$ python -q
>>> import numpy as np
>>> np.set_printoptions(precision=3, suppress=True, linewidth=200)
>>> def rd(a):
...     return np.round(a, 3) + 0
... 
>>> data = np.loadtxt("dump.csv", delimiter=",")
>>> data
array([[ 0.891, -2.06 , -1.098, -1.98 ,  2.595,  1.439, -2.457],
       [-1.531, -1.328, -0.672, -2.253,  0.095,  2.862, -2.677],
       [-0.362,  2.345, -4.151,  1.06 , -0.494,  0.364,  0.802],
       [ 1.649, -2.85 , -1.381,  2.97 ,  1.167,  0.997,  1.036],
       [ 1.744, -1.133,  0.61 , -2.525, -0.634, -3.473,  1.21 ],
       [-0.261, -0.018, -0.106, -3.712,  0.737, -3.206, -0.562],
       [ 3.424, -0.447, -1.35 , -0.718,  2.979,  0.792, -1.114],
       [ 3.15 , -0.258,  1.65 ,  2.228, -1.796, -2.017, -0.19 ],
       [-2.533, -3.812,  0.719, -0.773,  0.425, -0.736,  1.488],
       [ 0.592,  1.809,  3.348,  0.649,  0.018,  0.331,  3.105],
       [-0.311,  2.243, -3.451,  0.21 ,  0.462, -2.483, -1.242],
       [ 0.961, -2.69 , -1.78 , -2.613,  1.727, -0.495, -1.902],
       [-0.806, -0.134, -2.479,  0.596,  2.57 ,  1.719, -2.875],
       [ 0.546, -0.633,  0.288, -0.515,  3.843, -2.448, -1.787],
       [-0.382, -2.445, -0.766, -2.189,  1.897,  2.31 , -2.137],
       [ 1.423, -1.256,  3.688,  0.454, -2.291,  0.915, -1.226],
       [-1.134,  1.317,  0.9  ,  0.543,  0.006,  4.198,  1.804],
       [-1.859, -2.188,  3.388, -1.325, -1.786,  0.43 ,  0.386],
       [ 1.04 ,  4.185, -0.929,  1.209,  1.755, -0.626, -0.779],
       [ 0.418,  0.378,  2.229, -1.721, -2.203, -2.376, -2.501],
       [ 1.143, -1.266, -0.722,  0.558,  4.607, -0.105, -0.158]])
>>> cent = data[[6, 11]].astype(float)
>>> for _ in range(5):
...     z = np.linalg.norm(data[:, None] - cent, axis=-1).argmin(axis=1)
...     cent = np.array([data[z == j].mean(axis=0) for j in range(2)])
... 
>>> z
array([1, 1, 0, 0, 1, 1, 0, 0, 1, 0, 0, 1, 0, 1, 1, 1, 0, 1, 0, 1, 0])
>>> np.bincount(z)
array([10, 11])
>>> vec = np.array([-1, 0, 1, 2, 2, 2, 0])
>>> rhs = data @ vec
>>> rd(np.linalg.solve(data.T @ data, data.T @ rhs))
array([-1.,  0.,  1.,  2.,  2.,  2.,  0.])
>>> rd(np.linalg.lstsq(data, rhs)[0])
array([-1.,  0.,  1.,  2.,  2.,  2.,  0.])
>>> rd(np.linalg.pinv(data) @ data)
array([[1., 0., 0., 0., 0., 0., 0.],
       [0., 1., 0., 0., 0., 0., 0.],
       [0., 0., 1., 0., 0., 0., 0.],
       [0., 0., 0., 1., 0., 0., 0.],
       [0., 0., 0., 0., 1., 0., 0.],
       [0., 0., 0., 0., 0., 1., 0.],
       [0., 0., 0., 0., 0., 0., 1.]])
>>> rng = np.random.default_rng(83106)
>>> rhs = rhs + 0.02 * rng.normal(size=21)
>>> rd(rhs)
array([  2.118,   2.253,  -1.934,   7.236, -14.388, -12.214,   1.317,  -4.653,   1.062,   4.756,  -6.752,  -5.503,   8.102,   1.514,   3.663,   0.402,  11.514,  -0.101,   2.708, -10.788,   8.299])
>>> beta, *_ = np.linalg.lstsq(data, rhs)
>>> rd(np.linalg.norm(rhs - data @ beta))
np.float64(0.056)
>>> rd(data.T @ (rhs - data @ beta))
array([0., 0., 0., 0., 0., 0., 0.])
